In [1]: import numpy as np

In [2]: np.set_printoptions(suppress=True, linewidth=200)

In [3]: def rd(a):
   ...:     return np.round(a, 3) + 0
   ...: 

In [4]: F = np.loadtxt("block1.csv", delimiter=",")

In [5]: print(F)
[[-4.  0.  0.  0.  0.  0.  0.  0.  0.]
 [ 0. -5.  0.  0.  0.  0.  0.  0.  0.]
 [ 0.  0. -5.  0.  0.  0.  0.  0.  0.]
 [ 0.  0.  0.  0.  0.  0.  0.  0.  0.]
 [ 0.  0.  0.  0.  7.  0.  0.  0.  0.]
 [ 0.  0.  0.  0.  0.  4.  0.  0.  0.]
 [ 0.  0.  0.  0.  0.  0.  2.  0.  0.]
 [ 0.  0.  0.  0.  0.  0.  0.  2.  0.]
 [ 0.  0.  0.  0.  0.  0.  0.  0. -1.]]

In [6]: r = np.linalg.matrix_rank(F)

In [7]: print(r)
8

In [8]: ns = np.linalg.svd(F)[2][r:].T

In [9]: print(ns.shape)
(9, 1)

In [10]: print(ns @ ns.T)
[[0. 0. 0. 0. 0. 0. 0. 0. 0.]
 [0. 0. 0. 0. 0. 0. 0. 0. 0.]
 [0. 0. 0. 0. 0. 0. 0. 0. 0.]
 [0. 0. 0. 1. 0. 0. 0. 0. 0.]
 [0. 0. 0. 0. 0. 0. 0. 0. 0.]
 [0. 0. 0. 0. 0. 0. 0. 0. 0.]
 [0. 0. 0. 0. 0. 0. 0. 0. 0.]
 [0. 0. 0. 0. 0. 0. 0. 0. 0.]
 [0. 0. 0. 0. 0. 0. 0. 0. 0.]]

In [11]: print(np.allclose(F @ ns, 0))
True

In [12]: print(F @ ns)
[[0.]
 [0.]
 [0.]
 [0.]
 [0.]
 [0.]
 [0.]
 [0.]
 [0.]]

In [13]: print([int(np.linalg.matrix_rank(np.delete(F, i, axis=0))) for i in range(9)])
[7, 7, 7, 8, 7, 7, 7, 7, 7]

In [14]: print(ns[:, 0] / ns[np.abs(ns[:, 0]).round(6).argmax(), 0])
[0. 0. 0. 1. 0. 0. 0. 0. 0.]

In [15]: print([int(np.linalg.matrix_rank(F[:, :j + 1])) for j in range(9)])
[1, 2, 3, 3, 4, 5, 6, 7, 8]

In [16]: M = 3 * np.eye(7) + np.ones((7, 7))

In [17]: print(M)
[[4. 1. 1. 1. 1. 1. 1.]
 [1. 4. 1. 1. 1. 1. 1.]
 [1. 1. 4. 1. 1. 1. 1.]
 [1. 1. 1. 4. 1. 1. 1.]
 [1. 1. 1. 1. 4. 1. 1.]
 [1. 1. 1. 1. 1. 4. 1.]
 [1. 1. 1. 1. 1. 1. 4.]]

In [18]: M2 = M[0, 0] * M[1:] - np.outer(M[1:, 0], M[0])

In [19]: print(M2)
[[ 0. 15.  3.  3.  3.  3.  3.]
 [ 0.  3. 15.  3.  3.  3.  3.]
 [ 0.  3.  3. 15.  3.  3.  3.]
 [ 0.  3.  3.  3. 15.  3.  3.]
 [ 0.  3.  3.  3.  3. 15.  3.]
 [ 0.  3.  3.  3.  3.  3. 15.]]

In [20]: print(M[:, 0] / M[0, 0])
[1.   0.25 0.25 0.25 0.25 0.25 0.25]
